$ python3 -q
>>> import numpy as np
>>> from numpy import linalg as LA
>>> np.set_printoptions(suppress=True, linewidth=140)
>>> rnd = lambda a: np.round(a, 2) + 0
>>> F = np.loadtxt("m.csv", delimiter=",")
>>> rnd(F)
array([[ 0.  ,  0.01,  0.  , -0.01, -0.01,  0.  , -0.01,  0.01, -0.01,  0.01],
       [ 0.01,  0.16,  0.05, -0.16, -0.12,  0.05, -0.1 ,  0.1 , -0.21,  0.16],
       [ 0.  ,  0.05,  0.02, -0.05, -0.04,  0.02, -0.03,  0.03, -0.07,  0.05],
       [-0.01, -0.16, -0.05,  0.16,  0.12, -0.05,  0.1 , -0.1 ,  0.21, -0.16],
       [-0.01, -0.12, -0.04,  0.12,  0.09, -0.04,  0.07, -0.07,  0.15, -0.12],
       [ 0.  ,  0.05,  0.02, -0.05, -0.04,  0.02, -0.03,  0.03, -0.07,  0.05],
       [-0.01, -0.1 , -0.03,  0.1 ,  0.07, -0.03,  0.06, -0.06,  0.12, -0.1 ],
       [ 0.01,  0.1 ,  0.03, -0.1 , -0.07,  0.03, -0.06,  0.06, -0.12,  0.1 ],
       [-0.01, -0.21, -0.07,  0.21,  0.15, -0.07,  0.12, -0.12,  0.26, -0.21],
       [ 0.01,  0.16,  0.05, -0.16, -0.12,  0.05, -0.1 ,  0.1 , -0.21,  0.16]])
>>> LA.cond(F) > 100
np.True_
>>> LA.matrix_rank(F, rtol=0.1)
np.int64(1)
>>> vec = np.array([2, 0, 2, 3, 3, 3, 2, 1, 3, 1])
>>> rnd((vec - F @ vec) @ (F @ vec))
np.float64(0.0)
>>> rnd(np.eye(10) - F)
array([[ 1.  , -0.01,  0.  ,  0.01,  0.01,  0.  ,  0.01, -0.01,  0.01, -0.01],
       [-0.01,  0.84, -0.05,  0.16,  0.12, -0.05,  0.1 , -0.1 ,  0.21, -0.16],
       [ 0.  , -0.05,  0.98,  0.05,  0.04, -0.02,  0.03, -0.03,  0.07, -0.05],
       [ 0.01,  0.16,  0.05,  0.84, -0.12,  0.05, -0.1 ,  0.1 , -0.21,  0.16],
       [ 0.01,  0.12,  0.04, -0.12,  0.91,  0.04, -0.07,  0.07, -0.15,  0.12],
       [ 0.  , -0.05, -0.02,  0.05,  0.04,  0.98,  0.03, -0.03,  0.07, -0.05],
       [ 0.01,  0.1 ,  0.03, -0.1 , -0.07,  0.03,  0.94,  0.06, -0.12,  0.1 ],
       [-0.01, -0.1 , -0.03,  0.1 ,  0.07, -0.03,  0.06,  0.94,  0.12, -0.1 ],
       [ 0.01,  0.21,  0.07, -0.21, -0.15,  0.07, -0.12,  0.12,  0.74,  0.21],
       [-0.01, -0.16, -0.05,  0.16,  0.12, -0.05,  0.1 , -0.1 ,  0.21,  0.84]])
>>> np.trace(F)
np.float64(1.0)
>>> out = F / LA.norm(F, axis=1, keepdims=True)
>>> cov = out @ out.T
>>> rnd(np.degrees(np.arccos(np.clip(cov[4, 5], -1, 1))))
np.float64(180.0)
>>> np.argwhere(np.triu(np.abs(cov) > 0.95, 1))
array([[0, 1],
       [0, 2],
       [0, 3],
       [0, 4],
       [0, 5],
       [0, 6],
       [0, 7],
       [0, 8],
       [0, 9],
       [1, 2],
       [1, 3],
       [1, 4],
       [1, 5],
       [1, 6],
       [1, 7],
       [1, 8],
       [1, 9],
       [2, 3],
       [2, 4],
       [2, 5],
       [2, 6],
       [2, 7],
       [2, 8],
       [2, 9],
       [3, 4],
       [3, 5],
       [3, 6],
       [3, 7],
       [3, 8],
       [3, 9],
       [4, 5],
       [4, 6],
       [4, 7],
       [4, 8],
       [4, 9],
       [5, 6],
       [5, 7],
       [5, 8],
       [5, 9],
       [6, 7],
       [6, 8],
       [6, 9],
       [7, 8],
       [7, 9],
       [8, 9]])
>>> (np.abs(cov) > 0.9).astype(int)
array([[1, 1, 1, 1, 1, 1, 1, 1, 1, 1],
       [1, 1, 1, 1, 1, 1, 1, 1, 1, 1],
       [1, 1, 1, 1, 1, 1, 1, 1, 1, 1],
       [1, 1, 1, 1, 1, 1, 1, 1, 1, 1],
       [1, 1, 1, 1, 1, 1, 1, 1, 1, 1],
       [1, 1, 1, 1, 1, 1, 1, 1, 1, 1],
       [1, 1, 1, 1, 1, 1, 1, 1, 1, 1],
       [1, 1, 1, 1, 1, 1, 1, 1, 1, 1],
       [1, 1, 1, 1, 1, 1, 1, 1, 1, 1],
       [1, 1, 1, 1, 1, 1, 1, 1, 1, 1]])
